% ipython --no-banner

In [1]: import numpy as np

In [2]: from numpy import linalg as LA

In [3]: np.set_printoptions(precision=2, suppress=True, linewidth=160, sign=" ")

In [4]: rnd = lambda a: np.round(a, 2) + 0

In [5]: E = np.array([[-2.0, 1.0, 1.0], [1.0, -2.0, 1.0], [1.0, 1.0, -2.0]])

In [6]: [round(float(LA.det(E[:i, :i])), 2) + 0 for i in range(1, 4)]
Out[6]: [-2.0, 3.0, 0.0]

In [7]: np.all(LA.eigvalsh(E) > 0)
Out[7]: np.False_

In [8]: rng = np.random.default_rng(407)

In [9]: lab = rng.permutation(3)

In [10]: lab
Out[10]: array([ 0,  1,  2])

In [11]: out = E[lab][:, lab]

In [12]: rnd(np.sort(np.abs(LA.eigvals(out))))
Out[12]: array([ 0.,  3.,  3.])

In [13]: np.allclose(out, E)
Out[13]: True

In [14]: np.diag(out)
Out[14]: array([-2., -2., -2.])

In [15]: np.trace(out)
Out[15]: np.float64(-6.0)

In [16]: np.abs(np.diag(LA.qr(E)[1])) > 1e-9
Out[16]: array([ True,  True, False])

In [17]: rnd(np.trace(LA.pinv(E) @ E))
Out[17]: np.float64(2.0)

In [18]: np.allclose(E[:-1].T @ LA.lstsq(E[:-1].T, E[-1])[0], E[-1])
Out[18]: True

In [19]: LA.lstsq(E[:-1].T, E[-1])[2]
Out[19]: np.int32(2)

In [20]: rnd(E @ LA.pinv(E) @ E)
Out[20]: 
array([[-2.,  1.,  1.],
       [ 1., -2.,  1.],
       [ 1.,  1., -2.]])

In [21]: U, s, vt = LA.svd(E)

In [22]: rnd(s)
Out[22]: array([ 3.,  3.,  0.])

In [23]: out = U[:, :2] @ np.diag(s[:2]) @ vt[:2]

In [24]: rnd(LA.norm(E - out, 2)), rnd(s[2])
Out[24]: (np.float64(0.0), np.float64(0.0))

In [25]: LA.matrix_rank(out)
Out[25]: np.int64(2)

In [26]: rnd(LA.norm(E - out) / LA.norm(E))
Out[26]: np.float64(0.0)

In [27]: rnd(np.sort(np.abs(LA.eigvals(E))))
Out[27]: array([ 0.,  3.,  3.])

In [28]: np.trace(E)
Out[28]: np.float64(-6.0)

In [29]: rnd(LA.matrix_power(E, 3))
Out[29]: 
array([[-18.,   9.,   9.],
       [  9., -18.,   9.],
       [  9.,   9., -18.]])

In [30]: rnd(np.abs(LA.eigvals(E)).max())
Out[30]: np.float64(3.0)

In [31]: np.allclose(E @ E.T, E.T @ E)
Out[31]: True

In [32]: np.allclose(E, E.T)
Out[32]: True

In [33]: (E - E.T) / 2
Out[33]: 
array([[ 0.,  0.,  0.],
       [ 0.,  0.,  0.],
       [ 0.,  0.,  0.]])

In [34]: X = np.load("x.npy")

In [35]: X
Out[35]: 
array([[-0.12, -5.24, -7.63,  4.35, -3.79],
       [ 4.05,  7.13,  1.14, -2.13,  2.33],
       [-4.24, -7.83, -9.01, -3.46,  4.73],
       [ 1.34, -4.18, -1.02, -4.27, -4.36],
       [ 1.1 , -3.36, -8.13,  1.01,  2.4 ],
       [ 0.76,  2.49,  5.1 , -0.63, -6.67],
       [ 1.73,  7.55,  2.67,  1.58,  0.8 ],
       [ 0.4 , -2.39, -4.21,  1.28,  2.63],
       [ 1.94, -2.21, -2.78,  5.24,  2.74],
       [-2.48, -5.49, -0.67,  3.14, -0.91],
       [ 4.93,  3.02,  4.41, -0.82, -4.69],
       [ 4.67, -3.34,  7.88,  4.58,  5.51],
       [ 3.33,  6.65,  2.68,  2.19,  1.91],
       [-1.09,  0.62,  3.29, 10.42, -5.89],
       [ 6.88,  4.83, -0.37, -3.46, -1.39],
       [ 1.07,  7.46,  2.84,  9.55, -0.28],
       [-1.2 , -8.35, -1.94, -2.65,  3.55],
       [-4.59, -6.5 , -8.43,  5.12,  2.78],
       [ 2.93, -2.74, -8.87,  1.64, -0.46],
       [ 0.62,  0.33,  1.49, -2.37, -0.01],
       [-9.68, -2.22, -4.02,  3.19, -5.23],
       [ 1.22, -2.16, -3.73, -3.49, -4.95],
       [-0.59,  1.97,  8.17,  0.89,  9.54],
       [-1.32, -2.85,  2.73, -5.63,  2.15],
       [ 1.26, -1.86,  0.51,  1.87,  3.04],
       [ 0.  ,  1.95,  4.33, -4.66, -3.64]])

In [36]: d = LA.norm(X[:, None] - X[None], axis=-1)

In [37]: LA.matrix_rank(d ** 2)
Out[37]: np.int64(7)

In [38]: np.flatnonzero(d[14] < d.mean() / 2)
Out[38]: array([  1,  14])

In [39]: rnd(d[:5, :5])
Out[39]: 
array([[  0.  ,  18.08,  12.62,  11.03,   7.4 ],
       [ 18.08,   0.  ,  20.08,  13.76,  14.65],
       [ 12.62,  20.08,   0.  ,  13.84,   8.64],
       [ 11.03,  13.76,  13.84,   0.  ,  11.17],
       [  7.4 ,  14.65,   8.64,  11.17,   0.  ]])

In [40]: d.shape
Out[40]: (26, 26)

In [41]: d.mean(axis=1).argmax()
Out[41]: np.int64(2)

In [42]: Xc = X - X.mean(axis=0)

In [43]: V = LA.svd(Xc)[2][:1]

In [44]: out = Xc - Xc @ V.T @ V

In [45]: rnd(np.diag(V.T @ V))
Out[45]: array([ 0.09,  0.41,  0.49,  0.  ,  0.  ])

In [46]: rnd(np.cov(Xc @ V.T, rowvar=False))
Out[46]: np.float64(41.32)

In [47]: rnd((Xc @ V.T).std(axis=0))
Out[47]: array([ 6.3])

In [48]: lab = X[:, 4] > np.median(X[:, 4])

In [49]: r0 = X[lab].mean(axis=0) - X[~lab].mean(axis=0)

In [50]: rnd((((X - X.mean(axis=0)) @ r0 > 0) == lab).mean())
Out[50]: np.float64(0.92)

In [51]: ((X - X.mean(axis=0)) @ r0 > 0).astype(int)
Out[51]: array([ 0,  1,  1,  0,  1,  0,  0,  1,  1,  0,  0,  1,  1,  0,  0,  0,  1,  1,  1,  0,  0,  0,  1,  1,  1,  0])

In [52]: np.argsort(-np.abs(r0).round(6), kind="stable")
Out[52]: array([ 4,  1,  2,  3,  0])

In [53]: A = np.load("layer6.npy")

In [54]: A
Out[54]: 
array([[  4,   5,   6,   7,   8],
       [  9,  10,  11,  12,  13],
       [ 14,  15,  16,  17,  18]])

In [55]: C2 = A.T @ A

In [56]: (A @ A.T).shape
Out[56]: (3, 3)

In [57]: np.trace(C2), (A ** 2).sum()
Out[57]: (np.int64(2095), np.int64(2095))

In [58]: x = np.array([2, 2, 0, 2, 1])

In [59]: h = np.maximum(A @ x, 0)

In [60]: h
Out[60]: array([  40,   75,  110])

In [61]: np.maximum(A @ (3 * x), 0)
Out[61]: array([ 120,  225,  330])

In [62]: np.maximum(A @ x, 0) - np.maximum(-A @ x, 0)
Out[62]: array([  40,   75,  110])

In [63]: np.tanh(A @ x)
Out[63]: array([ 1.,  1.,  1.])

In [64]: rnd(LA.norm(A, 2) / LA.norm(A))
Out[64]: np.float64(1.0)

In [65]: LA.cond(A) > 100
Out[65]: np.True_

In [66]: rank = LA.matrix_rank(A)

In [67]: rank
Out[67]: np.int64(2)

In [68]: N = LA.svd(A)[2][rank:].T

In [69]: rnd(A @ N)
Out[69]: 
array([[ 0.,  0.,  0.],
       [ 0.,  0.,  0.],
       [ 0.,  0.,  0.]])

In [70]: m1 = np.array([[-2, 0, -1, -1, 2],
    ...:     [-1, 0, 1, 0, 0],
    ...:     [0, -2, -1, -2, -2],
    ...:     [0, 1, 0, 0, -1],
    ...:     [-1, -2, 2, 2, -1],
    ...:     [-2, 0, -1, -1, 2]])

In [71]: m1
Out[71]: 
array([[-2,  0, -1, -1,  2],
       [-1,  0,  1,  0,  0],
       [ 0, -2, -1, -2, -2],
       [ 0,  1,  0,  0, -1],
       [-1, -2,  2,  2, -1],
       [-2,  0, -1, -1,  2]])

In [72]: rnd(LA.norm(m1, axis=0))
Out[72]: array([ 3.16,  3.  ,  2.83,  3.16,  3.74])

In [73]: rnd(LA.norm(m1, 2))
Out[73]: np.float64(4.87)

In [74]: rnd(LA.norm(m1, "nuc"))
Out[74]: np.float64(13.9)

In [75]: x = np.array([2, 5, 1, 1, 2])

In [76]: y = m1 @ x

In [77]: coef, lr = np.zeros(5), 1 / LA.norm(m1, 2) ** 2

In [78]: for i in range(150):
    ...:     coef -= lr * m1.T @ (m1 @ coef - y)
    ...:     if i % 50 == 0: print(i, round(LA.norm(m1 @ coef - y), 2))
    ...: 
0 9.92
50 0.25
100 0.12

In [79]: rnd(LA.cond(m1))
Out[79]: np.float64(8.08)

In [80]: proj = m1 @ LA.solve(m1.T @ m1, m1.T)

In [81]: rnd(np.trace(proj))
Out[81]: np.float64(5.0)

In [82]: rnd(LA.eigvalsh(proj))
Out[82]: array([ 0.,  1.,  1.,  1.,  1.,  1.])

In [83]: F = np.array([[-18, 0, 18, 6, 4, 6],
    ...:     [0, 0, 0, 0, 0, 0],
    ...:     [-9, 0, 9, 3, 2, 3],
    ...:     [-9, 0, 9, 3, 2, 3],
    ...:     [-9, 0, 9, 3, 2, 3]])

In [84]: rnd(LA.norm(F, 2) / LA.norm(F))
Out[84]: np.float64(1.0)

In [85]: [round(float(x), 2) for x in LA.svd(F, compute_uv=False)[:3]]
Out[85]: [35.89, 0.0, 0.0]

In [86]: LA.cond(F) > 100
Out[86]: np.True_

In [87]: rank = LA.matrix_rank(F)

In [88]: rank
Out[88]: np.int64(1)

In [89]: N = LA.svd(F)[2][rank:].T

In [90]: LA.matrix_rank(F.T @ F), LA.matrix_rank(F @ F.T)
Out[90]: (np.int64(1), np.int64(1))

In [91]: U, s, vt = LA.svd(F)

In [92]: rnd(s)
Out[92]: array([ 35.89,   0.  ,   0.  ,   0.  ,   0.  ])

In [93]: np.argmax(s[:-1] / (s[1:] + 1e-6)) + 1
Out[93]: np.int64(1)

In [94]: out = U[:, :1] @ np.diag(s[:1]) @ vt[:1]

In [95]: rnd(np.abs(F - out).max())
Out[95]: np.float64(0.0)

In [96]: rnd(LA.norm(F - out) / LA.norm(F))
Out[96]: np.float64(0.0)

In [97]: rnd(out)
Out[97]: 
array([[-18.,   0.,  18.,   6.,   4.,   6.],
       [  0.,   0.,   0.,   0.,   0.,   0.],
       [ -9.,   0.,   9.,   3.,   2.,   3.],
       [ -9.,   0.,   9.,   3.,   2.,   3.],
       [ -9.,   0.,   9.,   3.,   2.,   3.]])

In [98]: rnd(LA.norm(out, axis=0))
Out[98]: array([ 23.81,   0.  ,  23.81,   7.94,   5.29,   7.94])

In [99]: rnd(LA.norm(out) ** 2 / LA.norm(out, 2) ** 2)
Out[99]: np.float64(1.0)

In [100]: rnd(out[0] @ out[4])
Out[100]: np.float64(368.0)

In [101]: rnd(LA.norm(out, "nuc"))
Out[101]: np.float64(35.89)

In [102]: rnd(LA.norm(out, 1)), rnd(LA.norm(out, np.inf))
Out[102]: (np.float64(45.0), np.float64(52.0))

In [103]: basis = np.array([[1, 2, 2], [2, 3, 3], [2, 0, 3]])

In [104]: arr = np.repeat(basis, 12 // 3, axis=0)

In [105]: arr = arr + 0.1 * rng.normal(size=arr.shape)

In [106]: rnd(arr)
Out[106]: 
array([[ 0.99,  2.1 ,  1.91],
       [ 1.08,  1.99,  2.04],
       [ 1.06,  1.96,  2.03],
       [ 0.86,  2.09,  2.07],
       [ 1.87,  3.16,  3.04],
       [ 1.95,  2.99,  2.97],
       [ 2.05,  2.99,  3.04],
       [ 1.8 ,  2.93,  3.05],
       [ 1.7 , -0.06,  3.05],
       [ 2.15,  0.04,  3.05],
       [ 2.04, -0.01,  3.03],
       [ 1.91, -0.07,  3.03]])

In [107]: x = np.array([4, 6, 8])

In [108]: y = arr @ x

In [109]: rnd(LA.pinv(arr) @ arr)
Out[109]: 
array([[ 1.,  0.,  0.],
       [ 0.,  1.,  0.],
       [ 0.,  0.,  1.]])

In [110]: y = y + 0.05 * rng.normal(size=12)

In [111]: rnd(y)
Out[111]: array([ 31.8 ,  32.68,  32.18,  32.62,  50.8 ,  49.52,  50.48,  49.32,  30.89,  33.23,  32.38,  31.43])

In [112]: coef, *_ = LA.lstsq(arr, y)

In [113]: rnd(LA.norm(y - arr @ coef))
Out[113]: np.float64(0.15)

In [114]: [round(float(LA.norm(LA.solve(arr.T @ arr + lam * np.eye(3), arr.T @ y))), 2) for lam in (0, 1, 10, 100)]
Out[114]: [10.79, 10.69, 10.11, 6.58]

In [115]: out = np.c_[arr[:, :1] @ np.array([[0]]), np.array([-3, 8, 8, -2, -3, -1, 0, 1, -9, 3, 9, 8])]

In [116]: out
Out[116]: 
array([[ 0., -3.],
       [ 0.,  8.],
       [ 0.,  8.],
       [ 0., -2.],
       [ 0., -3.],
       [ 0., -1.],
       [ 0.,  0.],
       [ 0.,  1.],
       [ 0., -9.],
       [ 0.,  3.],
       [ 0.,  9.],
       [ 0.,  8.]])

In [117]: LA.matrix_rank(out)
Out[117]: np.int64(1)

In [118]: LA.matrix_rank(np.c_[arr, out])
Out[118]: np.int64(4)

In [119]: data = np.array([[27, 22, 9, -2, -7],
     ...:     [22, 34, 19, 21, 6],
     ...:     [9, 19, 42, 30, 5],
     ...:     [-2, 21, 30, 54, 9],
     ...:     [-7, 6, 5, 9, 14]])

In [120]: np.einsum("ij,ji->", data, data)
Out[120]: np.int64(11685)

In [121]: rnd(np.poly(data))
Out[121]: array([      1.,    -171.,    8778., -163206.,  986112.,       0.])
